$ python -q
>>> import numpy as np
>>> np.set_printoptions(suppress=True, linewidth=100)
>>> J = np.array([[25, 5, -20, -25, -5, -5, 0],
...     [25, 5, -20, -25, -5, -5, 0],
...     [20, 4, -16, -20, -4, -4, 0],
...     [0, 0, 0, 0, 0, 0, 0],
...     [10, 2, -8, -10, -2, -2, 0],
...     [20, 4, -16, -20, -4, -4, 0]])
>>> left, sv, Vt = np.linalg.svd(J)
>>> np.argmax(sv[:-1] / (sv[1:] + 1e-6)) + 1
np.int64(1)
>>> M2 = left[:, :1] @ np.diag(sv[:1]) @ Vt[:1]
>>> round(np.linalg.norm(J - M2, 2), 1), np.round(sv[1], 1)
(np.float64(0.0), np.float64(0.0))
>>> np.round(np.abs(J - M2).max(), 1)
np.float64(0.0)
>>> rk = np.linalg.matrix_rank(J)
>>> print(rk)
1
>>> null = np.linalg.svd(J)[2][rk:].T
>>> null.shape
(7, 6)
>>> [int(np.linalg.matrix_rank(np.delete(J, i, axis=0))) for i in range(6)]
[1, 1, 1, 1, 1, 1]
>>> left, sv, Vt = np.linalg.svd(J)
>>> V = Vt[:(sv > 1e-8).sum()]
>>> rng = np.random.default_rng(37858)
>>> x0 = J[1] + 3 * J[0] + rng.integers(2) * np.eye(7)[4]
>>> x0
array([ 100.,   20.,  -80., -100.,  -19.,  -20.,    0.])
>>> np.linalg.matrix_rank(np.vstack([J, x0]))
np.int64(2)
>>> print(np.round(V.T @ V, 1) + 0)
[[ 0.4  0.1 -0.3 -0.4 -0.1 -0.1  0. ]
 [ 0.1  0.  -0.1 -0.1  0.   0.   0. ]
 [-0.3 -0.1  0.2  0.3  0.1  0.1  0. ]
 [-0.4 -0.1  0.3  0.4  0.1  0.1  0. ]
 [-0.1  0.   0.1  0.1  0.   0.   0. ]
 [-0.1  0.   0.1  0.1  0.   0.   0. ]
 [ 0.   0.   0.   0.   0.   0.   0. ]]
>>> np.round(np.diag(V.T @ V), 1) + 0
array([0.4, 0. , 0.2, 0.4, 0. , 0. , 0. ])
>>> round(float(np.linalg.norm(x0 - V.T @ V @ x0)), 1)
1.0
>>> np.linalg.matrix_rank(J, rtol=0.1)
np.int64(1)
>>> [round(float(x), 1) for x in np.linalg.svd(J, compute_uv=False)[:3]]
[77.0, 0.0, 0.0]
>>> def softmax(z):
...     e = np.exp(z - z.max(axis=-1, keepdims=True))
...     return e / e.sum(axis=-1, keepdims=True)
... 
>>> np.round(softmax(J).sum(axis=1), 1)
array([1., 1., 1., 1., 1., 1.])
>>> np.round(softmax(J[5] + 5), 1) + 0
array([1., 0., 0., 0., 0., 0., 0.])
>>> scores = J @ J.T / np.sqrt(7)
>>> softmax(scores)[5] @ J
array([ 25.,   5., -20., -25.,  -5.,  -5.,   0.])
>>> feats = np.loadtxt("arr.csv", delimiter=",")
>>> feats
array([[ 0.,  0.,  0.,  0.,  0.],
       [ 0.,  0.,  0.,  0.,  0.],
       [-2.,  3., -3.,  1.,  0.],
       [-6.,  9., -9.,  3.,  0.]])
>>> M2 = feats + rng.integers(-2, 3, (4, 1)) @ rng.integers(-2, 3, (1, 5))
>>> M2
array([[ 2., -4.,  4.,  4.,  0.],
       [ 1., -2.,  2.,  2.,  0.],
       [-3.,  5., -5., -1.,  0.],
       [-5.,  7., -7.,  5.,  0.]])
>>> print(np.linalg.matrix_rank(M2 - feats, tol=1e-8))
1
>>> np.linalg.cond(feats) > 100
np.True_
>>> M2 = np.array([[-1, -8, -9, 6], [-9, 6, 4, 7], [7, 8, 4, 1], [0, -3, 5, 2]])
>>> data = np.tril(M2)
>>> data
array([[-1,  0,  0,  0],
       [-9,  6,  0,  0],
       [ 7,  8,  4,  0],
       [ 0, -3,  5,  2]])
>>> data.sum(axis=0)
array([-3, 11,  9,  2])
>>> data.sum(axis=1)
array([-1, -3, 19,  4])
>>> np.count_nonzero(data)
np.int64(9)
>>> M2 = np.linalg.inv(data)
>>> np.round(np.linalg.det(data) * np.linalg.det(M2), 1)
np.float64(1.0)
>>> print(np.round(np.linalg.inv(M2), 1) + 0)
[[-1.  0.  0.  0.]
 [-9.  6.  0.  0.]
 [ 7.  8.  4.  0.]
 [ 0. -3.  5.  2.]]
>>> np.allclose(M2, data.T)
False
>>> np.round(data @ M2, 1) + 0
array([[1., 0., 0., 0.],
       [0., 1., 0., 0.],
       [0., 0., 1., 0.],
       [0., 0., 0., 1.]])
>>> round(float(np.linalg.slogdet(data)[0]), 1)
-1.0
>>> idx = rng.permutation(4)
>>> idx
array([1, 3, 2, 0])
>>> M2 = data[idx][:, idx]
>>> np.allclose(M2, data)
False
>>> M2
array([[ 6,  0,  0, -9],
       [-3,  2,  5,  0],
       [ 8,  0,  4,  7],
       [ 0,  0,  0, -1]])
>>> np.einsum("ii->", M2)
np.int64(11)
>>> np.kron(np.eye(2, dtype=int), M2)
array([[ 6,  0,  0, -9,  0,  0,  0,  0],
       [-3,  2,  5,  0,  0,  0,  0,  0],
       [ 8,  0,  4,  7,  0,  0,  0,  0],
       [ 0,  0,  0, -1,  0,  0,  0,  0],
       [ 0,  0,  0,  0,  6,  0,  0, -9],
       [ 0,  0,  0,  0, -3,  2,  5,  0],
       [ 0,  0,  0,  0,  8,  0,  4,  7],
       [ 0,  0,  0,  0,  0,  0,  0, -1]])
>>> np.round(np.linalg.eigvals(M2), 1)
array([ 2.,  4.,  6., -1.])
>>> np.einsum("ij,ji->", M2, M2)
np.int64(57)
>>> np.round(np.linalg.det(M2[::-1]), 1)
np.float64(-48.0)
>>> print(round(np.linalg.eigvals(M2).sum().real, 1))
11.0
>>> np.linalg.matrix_power(data - np.diag(np.diag(data)), 4)
array([[0, 0, 0, 0],
       [0, 0, 0, 0],
       [0, 0, 0, 0],
       [0, 0, 0, 0]])
>>> [int(np.linalg.matrix_rank(np.linalg.matrix_power(data, p))) for p in range(1, 5)]
[4, 4, 4, 4]
>>> A = np.array([[0, -4, 5, -3, 0, -5, 5],
...     [0, 0, 2, 1, 3, 1, 3],
...     [0, 0, 0, 1, -2, 1, -2],
...     [0, 0, 0, 0, -5, -4, -1],
...     [0, 0, 0, 0, 0, 2, 0],
...     [0, 0, 0, 0, 0, 0, 2],
...     [0, 0, 0, 0, 0, 0, 0]])
>>> rk = np.linalg.matrix_rank(A)
>>> rk
np.int64(6)
>>> null = np.linalg.svd(A)[2][rk:].T
>>> [int(np.linalg.matrix_rank(np.delete(A, i, axis=0))) for i in range(7)]
[5, 5, 5, 5, 5, 5, 6]
>>> [int(np.linalg.matrix_rank(A[:, :j + 1])) for j in range(7)]
[0, 1, 2, 3, 4, 5, 6]
>>> print(null @ null.T)
[[1. 0. 0. 0. 0. 0. 0.]
 [0. 0. 0. 0. 0. 0. 0.]
 [0. 0. 0. 0. 0. 0. 0.]
 [0. 0. 0. 0. 0. 0. 0.]
 [0. 0. 0. 0. 0. 0. 0.]
 [0. 0. 0. 0. 0. 0. 0.]
 [0. 0. 0. 0. 0. 0. 0.]]
>>> np.allclose(A @ null, 0)
True
>>> print(np.linalg.matrix_rank(A.T @ A), np.linalg.matrix_rank(A @ A.T))
6 6
>>> null.shape
(7, 1)
>>> A @ null
array([[0.],
       [0.],
       [0.],
       [0.],
       [0.],
       [0.],
       [0.]])
>>> left, sv, Vt = np.linalg.svd(A)
>>> V = Vt[:(sv > 1e-8).sum()]
>>> x0 = A[6] + 5 * A[0] + rng.integers(2) * np.eye(7)[3]
>>> x0
array([  0., -20.,  25., -14.,   0., -25.,  25.])
>>> print(round(np.linalg.norm(x0 - V.T @ V @ x0), 1))
0.0
>>> np.round(np.diag(V.T @ V), 1)
array([0., 1., 1., 1., 1., 1., 1.])
>>> np.round(V.T @ V, 1) + 0
array([[0., 0., 0., 0., 0., 0., 0.],
       [0., 1., 0., 0., 0., 0., 0.],
       [0., 0., 1., 0., 0., 0., 0.],
       [0., 0., 0., 1., 0., 0., 0.],
       [0., 0., 0., 0., 1., 0., 0.],
       [0., 0., 0., 0., 0., 1., 0.],
       [0., 0., 0., 0., 0., 0., 1.]])
>>> np.linalg.matrix_rank(np.vstack([A, x0]))
np.int64(6)
